% ipython --no-banner

In [1]: import numpy as np

In [2]: np.set_printoptions(suppress=True, linewidth=200)

In [3]: tidy = lambda a: np.round(a, 2) + 0

In [4]: W0 = np.load("run15.npy")

In [5]: W0
Out[5]: 
array([[-3.06, -4.84,  3.1 , -3.91,  1.97],
       [-2.86, -5.11,  2.97, -4.09,  1.98],
       [-2.87, -5.11,  2.99, -4.01,  2.03],
       [-2.8 , -4.93,  2.99, -4.11,  1.84],
       [-3.19, -5.03,  2.9 , -3.99,  2.19],
       [-2.91, -4.99,  3.12, -3.94,  1.91],
       [-2.9 , -5.19,  3.08, -3.95,  1.96],
       [-3.  , -4.86,  2.85, -3.92,  2.07],
       [-2.95, -4.8 ,  3.05, -3.95,  2.06],
       [-2.94, -4.93,  2.88, -4.03,  1.89],
       [-3.06, -4.97,  3.02, -3.98,  2.11],
       [-3.14, -5.  ,  2.85, -3.96,  2.12],
       [ 5.09,  1.1 , -4.29,  1.91, -4.89],
       [ 5.  ,  1.01, -3.98,  1.97, -5.06],
       [ 5.06,  0.89, -3.88,  1.89, -4.96],
       [ 5.04,  0.94, -4.06,  2.02, -5.1 ],
       [ 4.97,  1.  , -3.81,  2.1 , -5.03],
       [ 5.02,  1.03, -4.06,  2.03, -5.08],
       [ 4.99,  1.11, -3.95,  1.94, -4.81],
       [ 5.06,  0.96, -4.09,  1.95, -4.88],
       [ 5.05,  0.94, -4.11,  1.95, -5.18],
       [ 4.95,  1.11, -4.13,  2.25, -5.1 ],
       [ 5.05,  0.91, -4.05,  1.85, -4.89],
       [ 5.18,  0.96, -3.94,  1.96, -5.02]])

In [6]: x = np.array([2, 0, -3, -3, -3])

In [7]: target = W0 @ x

In [8]: tidy(np.linalg.solve(W0.T @ W0, W0.T @ target))
Out[8]: array([ 2.,  0., -3., -3., -3.])

In [9]: rng = np.random.default_rng(7262)

In [10]: target = target + 0.3 * rng.normal(size=24)

In [11]: tidy(target)
Out[11]: array([-9.63, -8.59, -8.95, -7.93, -9.99, -8.96, -8.94, -8.77, -9.34, -8.18, -9.89, -9.51, 31.93, 30.88, 31.36, 31.39, 30.15, 30.86, 30.06, 31.54, 32.21, 30.93, 32.03, 31.27])

In [12]: c, *_ = np.linalg.lstsq(W0, target)

In [13]: tidy(np.linalg.norm(target - W0 @ c))
Out[13]: np.float64(1.24)

In [14]: tidy(c)
Out[14]: array([ 2.71, -0.35, -2.84, -2.6 , -2.33])

In [15]: [round(float(np.linalg.norm(np.linalg.solve(W0.T @ W0 + lam * np.eye(5), W0.T @ target))), 2) for lam in (0, 1, 10, 100)]
Out[15]: [5.27, 4.43, 4.27, 3.44]

In [16]: X = np.array([[0, 0, -1, 4, -1, 1, 5, -2],
    ...:     [0, 0, -2, 1, 0, 1, 2, -1],
    ...:     [1, 2, 0, 4, 1, -1, 2, 2],
    ...:     [-4, -1, -4, 0, 0, 4, -1, 3],
    ...:     [1, 0, -1, 0, 0, -2, -1, -1],
    ...:     [-1, -1, 1, -4, 2, 0, -4, -2],
    ...:     [-5, -2, -2, 1, 1, 4, 0, -2],
    ...:     [2, 1, -2, -3, 1, 2, 2, 0]])

In [17]: x = np.array([-6, 4, -7, 1, 7, 8, 6, 2])

In [18]: tidy(np.linalg.det(X))
Out[18]: np.float64(36.0)

In [19]: x @ X @ x
Out[19]: np.int64(0)

In [20]: q = np.linalg.solve(np.eye(8) - X, np.eye(8) + X)

In [21]: tidy(q @ q.T)
Out[21]: 
array([[1., 0., 0., 0., 0., 0., 0., 0.],
       [0., 1., 0., 0., 0., 0., 0., 0.],
       [0., 0., 1., 0., 0., 0., 0., 0.],
       [0., 0., 0., 1., 0., 0., 0., 0.],
       [0., 0., 0., 0., 1., 0., 0., 0.],
       [0., 0., 0., 0., 0., 1., 0., 0.],
       [0., 0., 0., 0., 0., 0., 1., 0.],
       [0., 0., 0., 0., 0., 0., 0., 1.]])

In [22]: W = np.array([[1, 1, 1, 1, 1],
    ...:     [1, 0, 0, 2, 2],
    ...:     [0, 0, 0, 2, 1],
    ...:     [0, 0, 0, 0, 0],
    ...:     [1, 0, 2, 2, 1],
    ...:     [2, 0, 2, 0, 1],
    ...:     [2, 1, 1, 0, 1],
    ...:     [0, 2, 0, 2, 1]])

In [23]: c = np.array([3, 2, 3, 3, 3])

In [24]: H = np.maximum(X @ W + c, 0)

In [25]: tidy((H > 0).mean(axis=0))
Out[25]: array([0.75, 0.62, 0.88, 0.38, 0.5 ])

In [26]: np.linalg.matrix_rank(H)
Out[26]: np.int64(5)

In [27]: C = np.array([[2, 1], [3, 2], [3, 1], [2, 1], [3, 2]])

In [28]: (H @ C).round(6).argmax(axis=1)
Out[28]: array([0, 0, 0, 0, 0, 0, 0, 0])

In [29]: W @ C
Out[29]: 
array([[13,  7],
       [12,  7],
       [ 7,  4],
       [ 0,  0],
       [15,  7],
       [13,  6],
       [13,  7],
       [13,  8]])

In [30]: H @ C
Out[30]: 
array([[ 76,  38],
       [ 54,  26],
       [127,  71],
       [ 35,  16],
       [  0,   0],
       [ 10,   4],
       [ 34,  13],
       [127,  65]])
